$ python -q
>>> import numpy as np
>>> import numpy.linalg as la
>>> np.set_printoptions(precision=2, suppress=True, linewidth=200)
>>> def tidy(a):
...     return np.round(a, 2) + 0
... 
>>> rng = np.random.default_rng(2460)
>>> z = rng.integers(0, 3, 14)
>>> m1 = np.triu((z[:, None] == z) & (rng.random((14, 14)) < 0.8), 1).astype(int)
>>> m1 += m1.T
>>> m1
array([[0, 0, 0, 1, 0, 0, 1, 1, 1, 0, 0, 1, 1, 1],
       [0, 0, 0, 1, 0, 0, 1, 0, 0, 0, 0, 1, 0, 0],
       [0, 0, 0, 0, 1, 1, 0, 0, 0, 1, 0, 0, 0, 0],
       [1, 1, 0, 0, 0, 0, 1, 1, 1, 0, 0, 1, 1, 1],
       [0, 0, 1, 0, 0, 1, 0, 0, 0, 0, 0, 0, 0, 0],
       [0, 0, 1, 0, 1, 0, 0, 0, 0, 1, 0, 0, 0, 0],
       [1, 1, 0, 1, 0, 0, 0, 1, 1, 0, 0, 1, 0, 1],
       [1, 0, 0, 1, 0, 0, 1, 0, 1, 0, 0, 1, 0, 1],
       [1, 0, 0, 1, 0, 0, 1, 1, 0, 0, 0, 1, 0, 1],
       [0, 0, 1, 0, 0, 1, 0, 0, 0, 0, 0, 0, 0, 0],
       [0, 0, 0, 0, 0, 0, 0, 0, 0, 0, 0, 0, 0, 0],
       [1, 1, 0, 1, 0, 0, 1, 1, 1, 0, 0, 0, 1, 1],
       [1, 0, 0, 1, 0, 0, 0, 0, 0, 0, 0, 1, 0, 1],
       [1, 0, 0, 1, 0, 0, 1, 1, 1, 0, 0, 1, 1, 0]])
>>> rank = la.matrix_rank(m1)
>>> rank
np.int64(12)
>>> null = la.svd(m1)[2][rank:].T
>>> [int(la.matrix_rank(np.delete(m1, i, axis=0))) for i in range(14)]
[11, 11, 11, 11, 12, 11, 11, 11, 11, 12, 12, 11, 11, 11]
>>> la.matrix_rank(m1.T @ m1), la.matrix_rank(m1 @ m1.T)
(np.int64(12), np.int64(12))
>>> null.shape
(14, 2)
>>> [int(la.matrix_rank(m1[:, :j + 1])) for j in range(14)]
[1, 2, 3, 4, 5, 6, 7, 8, 9, 9, 9, 10, 11, 12]
>>> np.allclose(m1 @ null, 0)
True
>>> ev, V = la.eigh(m1)
>>> (ev > 1e-8).sum(), (ev < -1e-8).sum()
(np.int64(4), np.int64(8))
>>> tidy(la.eigvalsh(m1 + 2 * np.eye(14)))
array([-0.16,  0.2 ,  0.44,  1.  ,  1.  ,  1.  ,  1.  ,  1.  ,  2.  ,  2.  ,  2.59,  2.8 ,  4.56,  8.57])
>>> tidy(la.svd(m1, compute_uv=False))
array([6.57, 2.56, 2.16, 1.8 , 1.56, 1.  , 1.  , 1.  , 1.  , 1.  , 0.8 , 0.59, 0.  , 0.  ])
>>> np.abs(V[:, -1]).round(6).argmax()
np.int64(3)
>>> np.unique(m1.round(6), axis=0).shape
(13, 14)
>>> la.lstsq(m1[:-1].T, m1[-1])[2]
np.int32(11)
>>> np.allclose(m1[:-1].T @ la.lstsq(m1[:-1].T, m1[-1])[0], m1[-1])
False
>>> w1 = np.array([[3, 2, 2, -3],
...     [-2, 1, -2, 1],
...     [-1, 0, -1, -3],
...     [0, -2, -1, 3],
...     [-1, 1, -3, -2],
...     [2, 0, 3, 1],
...     [-2, -1, 0, 2],
...     [3, 0, 3, 3],
...     [-3, 3, -1, 1],
...     [-2, -3, 0, 3],
...     [0, 2, 3, -2],
...     [-3, 2, -1, 2],
...     [0, 1, -3, -3],
...     [0, 0, 1, 3]])
>>> c = np.array([0, 1, 0, 5])
>>> H = np.maximum(m1 @ w1 + c, 0)
>>> H
array([[ 0,  4,  0, 16],
       [ 0,  0,  0, 12],
       [ 0,  0,  0,  7],
       [ 0,  9,  0, 11],
       [ 1,  1,  2,  3],
       [ 0,  0,  0,  3],
       [ 0,  7,  1, 15],
       [ 0,  5,  0, 13],
       [ 1,  2,  4, 15],
       [ 1,  1,  2,  3],
       [ 0,  1,  0,  5],
       [ 0,  5,  0, 12],
       [ 0,  3,  1, 10],
       [ 0,  6,  0, 10]])
>>> la.matrix_rank(H)
np.int64(4)
>>> C = np.array([[-2, -3], [3, -1], [1, -3], [0, -3]])
>>> w1 @ C
array([[  2,  -8],
       [  5,   8],
       [  1,  15],
       [ -7,  -4],
       [  2,  17],
       [ -1, -18],
       [  1,   1],
       [ -3, -27],
       [ 14,   6],
       [ -5,   0],
       [  9,  -5],
       [ 11,   4],
       [  0,  17],
       [  1, -12]])
>>> cov = m1.T @ m1
>>> tidy(la.eigvalsh(cov)[::-1])
array([43.12,  6.56,  4.66,  3.23,  2.44,  1.  ,  1.  ,  1.  ,  1.  ,  1.  ,  0.65,  0.34,  0.  ,  0.  ])
>>> np.trace(cov), (m1 ** 2).sum()
(np.int64(66), np.int64(66))
>>> (m1 @ m1.T).shape
(14, 14)
>>> tidy(la.svd(m1, compute_uv=False) ** 2)
array([43.12,  6.56,  4.66,  3.23,  2.44,  1.  ,  1.  ,  1.  ,  1.  ,  1.  ,  0.65,  0.34,  0.  ,  0.  ])
>>> M2 = np.array([[-2, 1, 2, 0, 2],
...     [1, -1, -1, -2, 2],
...     [1, -2, 0, 1, 1],
...     [-2, 1, -1, 0, 0],
...     [1, -2, -2, -1, 1],
...     [2, 1, 1, 0, -1],
...     [0, -1, 2, 1, 0],
...     [-2, 1, -2, -1, 0]])
>>> F = np.block([[np.zeros((8, 8)), M2], [M2.T, np.zeros((5, 5))]])
>>> F
array([[ 0.,  0.,  0.,  0.,  0.,  0.,  0.,  0., -2.,  1.,  2.,  0.,  2.],
       [ 0.,  0.,  0.,  0.,  0.,  0.,  0.,  0.,  1., -1., -1., -2.,  2.],
       [ 0.,  0.,  0.,  0.,  0.,  0.,  0.,  0.,  1., -2.,  0.,  1.,  1.],
       [ 0.,  0.,  0.,  0.,  0.,  0.,  0.,  0., -2.,  1., -1.,  0.,  0.],
       [ 0.,  0.,  0.,  0.,  0.,  0.,  0.,  0.,  1., -2., -2., -1.,  1.],
       [ 0.,  0.,  0.,  0.,  0.,  0.,  0.,  0.,  2.,  1.,  1.,  0., -1.],
       [ 0.,  0.,  0.,  0.,  0.,  0.,  0.,  0.,  0., -1.,  2.,  1.,  0.],
       [ 0.,  0.,  0.,  0.,  0.,  0.,  0.,  0., -2.,  1., -2., -1.,  0.],
       [-2.,  1.,  1., -2.,  1.,  2.,  0., -2.,  0.,  0.,  0.,  0.,  0.],
       [ 1., -1., -2.,  1., -2.,  1., -1.,  1.,  0.,  0.,  0.,  0.,  0.],
       [ 2., -1.,  0., -1., -2.,  1.,  2., -2.,  0.,  0.,  0.,  0.,  0.],
       [ 0., -2.,  1.,  0., -1.,  0.,  1., -1.,  0.,  0.,  0.,  0.,  0.],
       [ 2.,  2.,  1.,  0.,  1., -1.,  0.,  0.,  0.,  0.,  0.,  0.,  0.]])
>>> # equal to its transpose
>>> left, sig, Vh = la.svd(F)
>>> V = Vh[:(sig > 1e-8).sum()]
>>> x = F[4] + 5 * F[2] + rng.integers(2) * np.eye(13)[0]
>>> x
array([  0.,   0.,   0.,   0.,   0.,   0.,   0.,   0.,   6., -12.,  -2.,   4.,   6.])
>>> la.matrix_rank(np.vstack([F, x]))
np.int64(10)
>>> tidy(np.diag(V.T @ V))
array([0.87, 0.73, 0.83, 0.34, 0.44, 0.64, 0.72, 0.44, 1.  , 1.  , 1.  , 1.  , 1.  ])
>>> M2 = np.array([[0, -2],
...     [1, -1],
...     [0, 1],
...     [0, -3],
...     [3, 1],
...     [0, 2],
...     [-3, -1],
...     [-1, 0],
...     [3, -3],
...     [-2, 2],
...     [-2, 0],
...     [0, 1],
...     [2, 0]])
>>> np.einsum("ik,kj->ji", F, M2)
array([[ -8.,  11.,   9.,  -6.,  13.,   0.,  -2.,  -4.,   6.,  -5., -11.,  -7.,   5.],
       [  8.,  -7.,  -6.,   8.,  -8.,  -4.,  -1.,   7.,  15.,  -5.,  -2.,   1.,  -6.]])
>>> np.einsum("ij,ij->i", F, F)
array([13., 11.,  7.,  6., 11.,  7.,  6., 10., 19., 14., 19.,  8., 11.])
>>> np.vstack([F, M2.T]).shape
(15, 13)
>>> la.matrix_rank(F @ M2)
np.int64(2)
>>> np.einsum("ij->j", F)
array([ 3., -1.,  1., -2., -3.,  3.,  2., -4., -1., -2., -1., -2.,  5.])
>>> feats = np.load("x.npy")
>>> feats
array([[ 2.03,  3.03,  2.03,  2.68,  1.68,  4.03],
       [ 2.7 ,  3.7 ,  2.7 ,  2.9 ,  1.9 ,  4.7 ],
       [ 3.65,  4.65,  3.65,  3.22,  2.22,  5.65],
       [-0.39,  0.61, -0.39,  1.87,  0.87,  1.61],
       [ 0.6 ,  1.6 ,  0.6 ,  2.2 ,  1.2 ,  2.6 ],
       [-0.47,  0.53, -0.47,  1.84,  0.84,  1.53],
       [ 3.18,  4.18,  3.18,  3.06,  2.06,  5.18],
       [-4.02, -3.02, -4.02,  0.66, -0.34, -2.02],
       [-1.81, -0.81, -1.81,  1.4 ,  0.4 ,  0.19],
       [ 0.45,  1.45,  0.45,  2.15,  1.15,  2.45],
       [ 1.77,  2.77,  1.77,  2.59,  1.59,  3.77],
       [ 2.11,  3.11,  2.11,  2.7 ,  1.7 ,  4.11],
       [-7.57, -6.57, -7.57, -0.52, -1.52, -5.57],
       [-0.45,  0.55, -0.45,  1.85,  0.85,  1.55],
       [ 3.01,  4.01,  3.01,  3.  ,  2.  ,  5.01],
       [-1.9 , -0.9 , -1.9 ,  1.37,  0.37,  0.1 ],
       [-4.74, -3.74, -4.74,  0.42, -0.58, -2.74],
       [-1.46, -0.46, -1.46,  1.51,  0.51,  0.54],
       [-2.67, -1.67, -2.67,  1.11,  0.11, -0.67],
       [ 0.58,  1.58,  0.58,  2.19,  1.19,  2.58],
       [-1.98, -0.98, -1.98,  1.34,  0.34,  0.02],
       [ 0.53,  1.53,  0.53,  2.18,  1.18,  2.53],
       [ 3.61,  4.61,  3.61,  3.2 ,  2.2 ,  5.61],
       [-1.76, -0.76, -1.76,  1.41,  0.41,  0.24],
       [-1.42, -0.42, -1.42,  1.53,  0.53,  0.58],
       [-2.71, -1.71, -2.71,  1.1 ,  0.1 , -0.71],
       [-3.19, -2.19, -3.19,  0.94, -0.06, -1.19],
       [ 2.62,  3.62,  2.62,  2.87,  1.87,  4.62],
       [-0.31,  0.69, -0.31,  1.9 ,  0.9 ,  1.69],
       [-1.15, -0.15, -1.15,  1.62,  0.62,  0.85],
       [-4.81, -3.81, -4.81,  0.4 , -0.6 , -2.81],
       [ 1.35,  2.35,  1.35,  2.45,  1.45,  3.35],
       [-3.21, -2.21, -3.21,  0.93, -0.07, -1.21],
       [-2.6 , -1.6 , -2.6 ,  1.13,  0.13, -0.6 ]])
>>> Xs = feats - feats.mean(axis=0)
>>> left, sig, Vh = la.svd(Xs, full_matrices=False)
>>> tidy(sig ** 2 / (sig ** 2).sum())
array([1., 0., 0., 0., 0., 0.])
>>> tidy(sig)
array([32.03,  0.02,  0.  ,  0.  ,  0.  ,  0.  ])
>>> tidy(Vh[0] * np.sign(Vh[0, np.abs(Vh[0]).argmax()]))
array([0.49, 0.49, 0.49, 0.16, 0.16, 0.49])
